% python3 -q
>>> import numpy as np
>>> from numpy import linalg as LA
>>> np.set_printoptions(suppress=True, linewidth=140)
>>> tidy = lambda a: np.round(a, 1) + 0
>>> feats = np.loadtxt("m.csv", delimiter=",")
>>> feats
array([[-1.,  1., -3., -3., -3., -3.,  1.],
       [ 1.,  1.,  2.,  1.,  3.,  3.,  0.],
       [-1.,  2.,  3., -3., -3.,  2.,  3.],
       [-2., -3.,  0.,  2.,  3.,  2.,  2.],
       [-3., -2.,  2.,  0.,  3., -3.,  2.],
       [ 0.,  0., -1.,  0., -3.,  1.,  3.],
       [-1.,  1.,  0.,  3.,  0.,  0., -2.],
       [-2.,  0., -5., -4., -6., -6.,  1.]])
>>> proj = feats @ LA.solve(feats.T @ feats, feats.T)
>>> tidy(np.diag(proj))
array([0.7, 0.7, 1. , 1. , 1. , 1. , 1. , 0.7])
>>> tidy(np.trace(proj))
np.float64(7.0)
>>> tidy(proj @ feats[:, 3])
array([-3.,  1., -3.,  2.,  0.,  0.,  3., -4.])
>>> K = np.load("arr.npy")
>>> tidy(K)
array([[0.5, 0. , 0.2, 0. , 0.2],
       [0. , 1. , 0. , 0. , 0. ],
       [0. , 0. , 0.5, 0.5, 0. ],
       [0. , 0.5, 0. , 0.5, 0. ],
       [0. , 0.5, 0. , 0. , 0.5]])
>>> # a transition matrix
>>> q = K.astype(float).copy()
>>> for j in range(5):
...     q[:, j] -= q[:, :j] @ (q[:, :j].T @ q[:, j])
...     q[:, j] /= LA.norm(q[:, j])
... 
>>> tidy(q.T @ q)
array([[1., 0., 0., 0., 0.],
       [0., 1., 0., 0., 0.],
       [0., 0., 1., 0., 0.],
       [0., 0., 0., 1., 0.],
       [0., 0., 0., 0., 1.]])
>>> f, g = K[3], K[0]
>>> f @ g
np.float64(0.0)
>>> pr = (f @ g) / (f @ f) * f
>>> tidy(g - pr)
array([0.5, 0. , 0.2, 0. , 0.2])
>>> pr
array([0., 0., 0., 0., 0.])
>>> (g - pr) @ f
np.float64(0.0)
>>> tidy(LA.det(K[::-1]))
np.float64(0.1)
>>> tidy(LA.det(K.T))
np.float64(0.1)
>>> tidy(LA.det(2 * K)), tidy(LA.det(K))
(np.float64(2.0), np.float64(0.1))
>>> tidy(LA.eigvals(K))
array([0.5, 0.5, 0.5, 0.5, 1. ])
>>> np.einsum("ij,ji->", K, K)
np.float64(2.0)
>>> J = np.loadtxt("sample1.csv", delimiter=",")
>>> tidy(J)
array([[ 0. , -0.7,  0.4, -0.1, -0.6],
       [ 0.3, -0.4,  0.3,  0.6,  0.5],
       [-0.3, -0.5, -0.7, -0.1,  0.2],
       [ 0.9,  0. , -0.4,  0. , -0.2],
       [ 0.2, -0.2,  0.2, -0.8,  0.5]])
>>> # columns are unit length and at right angles
>>> f, g = feats[4], feats[5]
>>> f @ f
np.float64(39.0)
>>> f @ g
np.float64(-8.0)
>>> pr = (f @ g) / (f @ f) * f
>>> tidy(g - pr)
array([-0.6, -0.4, -0.6,  0. , -2.4,  0.4,  3.4])
>>> np.outer(f, g)
array([[-0., -0.,  3., -0.,  9., -3., -9.],
       [-0., -0.,  2., -0.,  6., -2., -6.],
       [ 0.,  0., -2.,  0., -6.,  2.,  6.],
       [ 0.,  0., -0.,  0., -0.,  0.,  0.],
       [ 0.,  0., -3.,  0., -9.,  3.,  9.],
       [-0., -0.,  3., -0.,  9., -3., -9.],
       [ 0.,  0., -2.,  0., -6.,  2.,  6.]])
>>> tidy(LA.norm(f + g) ** 2 + LA.norm(f - g) ** 2)
np.float64(118.0)
>>> tidy(pr)
array([ 0.6,  0.4, -0.4,  0. , -0.6,  0.6, -0.4])
>>> q = J.astype(float).copy()
>>> for j in range(5):
...     q[:, j] -= q[:, :j] @ (q[:, :j].T @ q[:, j])
...     q[:, j] /= LA.norm(q[:, j])
... 
>>> tidy(q.T @ q)
array([[1., 0., 0., 0., 0.],
       [0., 1., 0., 0., 0.],
       [0., 0., 1., 0., 0.],
       [0., 0., 0., 1., 0.],
       [0., 0., 0., 0., 1.]])
>>> proj = np.triu(np.array([[0, 2, 3, 3, 0],
...     [3, 2, 0, 0, 2],
...     [3, 3, 2, 2, 3],
...     [0, 3, 2, 0, 2],
...     [3, 1, 1, 0, 0]]), 1) + np.eye(5)
>>> other = proj @ J @ LA.inv(proj)
>>> tidy(proj @ J - J @ proj)
array([[ 2.2, -2.5, -3. ,  0.2,  1.4],
       [ 0.5, -0.9, -0.4, -2.9, -0.1],
       [ 2.4,  0.1,  0.8,  0.2,  4.6],
       [ 0.5, -2.1, -2.1, -3.2,  2.5],
       [ 0. , -0.5, -0.7, -1.2,  1.2]])
>>> tidy(LA.det(other))
np.float64(1.0)
>>> other = np.array([[-8, -2, -6], [4, 2, 5]])
>>> Z = np.kron(other, J)
>>> LA.matrix_rank(Z)
np.int64(10)
>>> Z.shape
(10, 15)
>>> A = np.array([[0, 1, 0, 2, 2, 2, 2, 0, 2],
...     [2, 0, 2, 2, 2, 1, 0, 0, 2],
...     [2, 2, 0, 1, 0, 0, 2, 2, 1],
...     [0, 1, 0, 0, 0, 1, 0, 1, 2],
...     [0, 2, 0, 1, 0, 0, 0, 1, 2],
...     [2, 1, 0, 2, 2, 2, 1, 0, 2],
...     [0, 2, 2, 1, 0, 0, 2, 0, 1],
...     [0, 2, 1, 0, 0, 0, 0, 0, 2],
...     [0, 0, 2, 2, 1, 2, 0, 0, 1]])
>>> A
array([[0, 1, 0, 2, 2, 2, 2, 0, 2],
       [2, 0, 2, 2, 2, 1, 0, 0, 2],
       [2, 2, 0, 1, 0, 0, 2, 2, 1],
       [0, 1, 0, 0, 0, 1, 0, 1, 2],
       [0, 2, 0, 1, 0, 0, 0, 1, 2],
       [2, 1, 0, 2, 2, 2, 1, 0, 2],
       [0, 2, 2, 1, 0, 0, 2, 0, 1],
       [0, 2, 1, 0, 0, 0, 0, 0, 2],
       [0, 0, 2, 2, 1, 2, 0, 0, 1]])
>>> f = np.array([-5, -7, -3])
>>> np.cross(A[3, :3], A[2, :3])
array([ 0,  0, -2])
>>> q, R = LA.qr(A)
>>> np.trace(q @ q.T)
np.float64(9.0)
>>> tidy(q)
array([[ 0. ,  0.3, -0.1,  0.7,  0.4,  0.2, -0.4,  0.3,  0.2],
       [-0.6, -0.2,  0.5, -0.1,  0.2,  0.3,  0.2,  0.4, -0.1],
       [-0.6,  0.3, -0.3, -0.2, -0.5, -0.1, -0.3,  0.3,  0.3],
       [ 0. ,  0.2, -0.1, -0.1,  0.2, -0.7,  0.1,  0.5, -0.5],
       [ 0. ,  0.5, -0.2,  0.2, -0.3,  0.3,  0.6,  0.1, -0.2],
       [-0.6,  0. , -0.2,  0.3,  0.2, -0.2,  0.1, -0.6, -0.2],
       [ 0. ,  0.5,  0.5, -0.2, -0.1,  0.2, -0.5, -0.2, -0.4],
       [ 0. ,  0.5,  0.2, -0.3,  0.5, -0.1,  0.2, -0.1,  0.5],
       [ 0. ,  0. ,  0.6,  0.4, -0.4, -0.4,  0.1, -0.1,  0.3]])
>>> q.shape, R.shape
((9, 9), (9, 9))
>>> tidy(R)
array([[-3.5, -1.7, -1.2, -2.9, -2.3, -1.7, -1.7, -1.2, -2.9],
       [ 0. ,  4. ,  1. ,  1.3,  0. ,  0.5,  2. ,  1.2,  3.3],
       [ 0. ,  0. ,  3.3,  1.7,  1. ,  1.1,  0. , -0.8,  1. ],
       [ 0. ,  0. ,  0. ,  2.5,  2.2,  2.6,  1. , -0.2,  1.5],
       [ 0. ,  0. ,  0. ,  0. ,  1.3,  0.8, -0.2, -1.1,  1.4],
       [ 0. ,  0. ,  0. ,  0. ,  0. , -1.4,  0.3, -0.5, -0.7],
       [ 0. ,  0. ,  0. ,  0. ,  0. ,  0. , -2.2,  0.1,  1.2],
       [ 0. ,  0. ,  0. ,  0. ,  0. ,  0. ,  0. ,  1. ,  0.8],
       [ 0. ,  0. ,  0. ,  0. ,  0. ,  0. ,  0. ,  0. , -0.4]])
>>> tidy(q.T @ q)
array([[1., 0., 0., 0., 0., 0., 0., 0., 0.],
       [0., 1., 0., 0., 0., 0., 0., 0., 0.],
       [0., 0., 1., 0., 0., 0., 0., 0., 0.],
       [0., 0., 0., 1., 0., 0., 0., 0., 0.],
       [0., 0., 0., 0., 1., 0., 0., 0., 0.],
       [0., 0., 0., 0., 0., 1., 0., 0., 0.],
       [0., 0., 0., 0., 0., 0., 1., 0., 0.],
       [0., 0., 0., 0., 0., 0., 0., 1., 0.],
       [0., 0., 0., 0., 0., 0., 0., 0., 1.]])
>>> tidy(q @ R)
array([[0., 1., 0., 2., 2., 2., 2., 0., 2.],
       [2., 0., 2., 2., 2., 1., 0., 0., 2.],
       [2., 2., 0., 1., 0., 0., 2., 2., 1.],
       [0., 1., 0., 0., 0., 1., 0., 1., 2.],
       [0., 2., 0., 1., 0., 0., 0., 1., 2.],
       [2., 1., 0., 2., 2., 2., 1., 0., 2.],
       [0., 2., 2., 1., 0., 0., 2., 0., 1.],
       [0., 2., 1., 0., 0., 0., 0., 0., 2.],
       [0., 0., 2., 2., 1., 2., 0., 0., 1.]])
>>> tidy(abs(R[0, 0])), tidy(LA.norm(A[:, 0]))
(np.float64(3.5), np.float64(3.5))
>>> vec = np.array([-2, 2, -2, -2, -2, 0, -2, 2, -1])
>>> target = A @ vec
>>> coef, lr = np.zeros(9), 1 / LA.norm(A, 2) ** 2
>>> for i in range(30):
...     coef -= lr * A.T @ (A @ coef - target)
...     if i % 5 == 0: print(i, round(LA.norm(A @ coef - target), 1))
... 
0 12.5
5 5.4
10 3.4
15 2.5
20 2.0
25 1.7
>>> tidy(coef)
array([-1.9,  1.1, -2.1, -2. , -2.4, -0.8, -1.3,  1.4,  0. ])
>>> other = K / np.sqrt((K ** 2).mean(axis=1, keepdims=True))
>>> tidy(K - K.mean(axis=1, keepdims=True))
array([[ 0.3, -0.2,  0. , -0.2,  0. ],
       [-0.2,  0.8, -0.2, -0.2, -0.2],
       [-0.2, -0.2,  0.3,  0.3, -0.2],
       [-0.2,  0.3, -0.2,  0.3, -0.2],
       [-0.2,  0.3, -0.2, -0.2,  0.3]])
>>> tidy(LA.norm(other, axis=1))
array([2.2, 2.2, 2.2, 2.2, 2.2])
>>> f = np.array([5, 1, 0, 3, 1, 3, 5, 1, 2])
>>> other = A + np.outer(f, np.eye(9)[3])
>>> LA.matrix_rank(other - A)
np.int64(1)
>>> mat = np.array([[-2.0, -7.0, -4.0, -2.0],
...     [6.0, 15.0, 8.0, 4.0],
...     [-9.0, -21.0, -11.0, -7.0],
...     [2.0, 4.0, 2.0, 4.0]])
>>> np.argsort(-LA.norm(mat, axis=0).round(6), kind="stable")[:3]
array([1, 2, 0])
>>> [round(float(x), 1) for x in LA.svd(mat, compute_uv=False)[:3]]
[33.7, 2.8, 0.9]
>>> tidy(LA.norm(mat, 2) / LA.norm(mat))
np.float64(1.0)
>>> rk = LA.matrix_rank(mat)
>>> rk
np.int64(3)
>>> null = LA.svd(mat)[2][rk:].T
>>> [int(LA.matrix_rank(np.delete(mat, i, axis=0))) for i in range(4)]
[3, 3, 3, 3]
>>> other = np.array([[-8, 4],
...     [-2, 4],
...     [-7, 6],
...     [-2, 9],
...     [-1, 6],
...     [-5, 1],
...     [3, 4],
...     [-6, -1]])
>>> Z = np.array([[-7, -9, 1, -6, 7, -8, 7, 3, -7, -4, -9, 9, 4, -3],
...     [-3, 8, 8, -1, 2, 4, -5, -7, -6, 9, -8, -1, -5, -4]])
>>> data = other @ Z
>>> data
array([[ 44, 104,  24,  44, -48,  80, -76, -52,  32,  68,  40, -76, -52,   8],
       [  2,  50,  30,   8,  -6,  32, -34, -34, -10,  44, -14, -22, -28, -10],
       [ 31, 111,  41,  36, -37,  80, -79, -63,  13,  82,  15, -69, -58,  -3],
       [-13,  90,  70,   3,   4,  52, -59, -69, -40,  89, -54, -27, -53, -30],
       [-11,  57,  47,   0,   5,  32, -37, -45, -29,  58, -39, -15, -34, -21],
       [ 32,  53,   3,  29, -33,  44, -40, -22,  29,  29,  37, -46, -25,  11],
       [-33,   5,  35, -22,  29,  -8,   1, -19, -45,  24, -59,  23,  -8, -25],
       [ 45,  46, -14,  37, -44,  44, -37, -11,  48,  15,  62, -53, -19,  22]])
>>> # null space of dimension 12
>>> [round(float(x), 1) for x in LA.svd(data, compute_uv=False)[:3]]
[408.1, 220.1, 0.0]
>>> LA.cond(data) > 100
np.True_
>>> np.argsort(-LA.norm(data, axis=0).round(6), kind="stable")[:3]
array([1, 9, 5])
>>> tidy(LA.norm(data, 2) / LA.norm(data))
np.float64(0.9)
>>> LA.matrix_rank(data, rtol=0.1)
np.int64(2)
>>> X = np.load("mat.npy")
>>> X
array([[ 0.,  0.,  0.,  0.,  0.,  0., -9., -7.,  3.],
       [ 0.,  0.,  0.,  0.,  0.,  0.,  8.,  4., -6.],
       [ 0.,  0.,  0.,  0.,  0.,  0., -7., -8.,  5.],
       [ 0.,  0.,  0.,  0.,  0.,  0.,  2., -4.,  4.],
       [ 0.,  0.,  0.,  0.,  0.,  0.,  5., -4.,  5.],
       [ 0.,  0.,  0.,  0.,  0.,  0., -1.,  7., -2.],
       [-9.,  8., -7.,  2.,  5., -1.,  0.,  0.,  0.],
       [-7.,  4., -8., -4., -4.,  7.,  0.,  0.,  0.],
       [ 3., -6.,  5.,  4.,  5., -2.,  0.,  0.,  0.]])
>>> Uu, sv, Vh = LA.svd(X)
>>> tidy(sv)
array([20.2, 20.2, 11. , 11. ,  4.4,  4.4,  0. ,  0. ,  0. ])
>>> other = Uu[:, :6] @ np.diag(sv[:6]) @ Vh[:6]
>>> tidy(np.abs(X - other).max())
np.float64(0.0)
>>> LA.matrix_rank(other)
np.int64(6)
>>> tidy(other)
array([[ 0.,  0.,  0.,  0.,  0.,  0., -9., -7.,  3.],
       [ 0.,  0.,  0.,  0.,  0.,  0.,  8.,  4., -6.],
       [ 0.,  0.,  0.,  0.,  0.,  0., -7., -8.,  5.],
       [ 0.,  0.,  0.,  0.,  0.,  0.,  2., -4.,  4.],
       [ 0.,  0.,  0.,  0.,  0.,  0.,  5., -4.,  5.],
       [ 0.,  0.,  0.,  0.,  0.,  0., -1.,  7., -2.],
       [-9.,  8., -7.,  2.,  5., -1.,  0.,  0.,  0.],
       [-7.,  4., -8., -4., -4.,  7.,  0.,  0.,  0.],
       [ 3., -6.,  5.,  4.,  5., -2.,  0.,  0.,  0.]])
>>> M = np.array([[0, -1, 0, -1, 0, -1],
...     [2, 2, 2, 2, 2, 2],
...     [3, 2, 3, 2, 3, 2],
...     [0, -1, 0, -1, 0, -1],
...     [2, 2, 2, 2, 2, 2],
...     [3, 2, 3, 2, 3, 2]])
>>> tidy(LA.norm(M, 2) / LA.norm(M))
np.float64(1.0)
>>> LA.matrix_rank(M, rtol=0.1)
np.int64(2)
>>> np.argsort(-LA.norm(M, axis=0).round(6), kind="stable")[:3]
array([0, 2, 4])
>>> [round(float(x), 1) for x in LA.svd(M, compute_uv=False)[:3]]
[11.3, 2.2, 0.0]
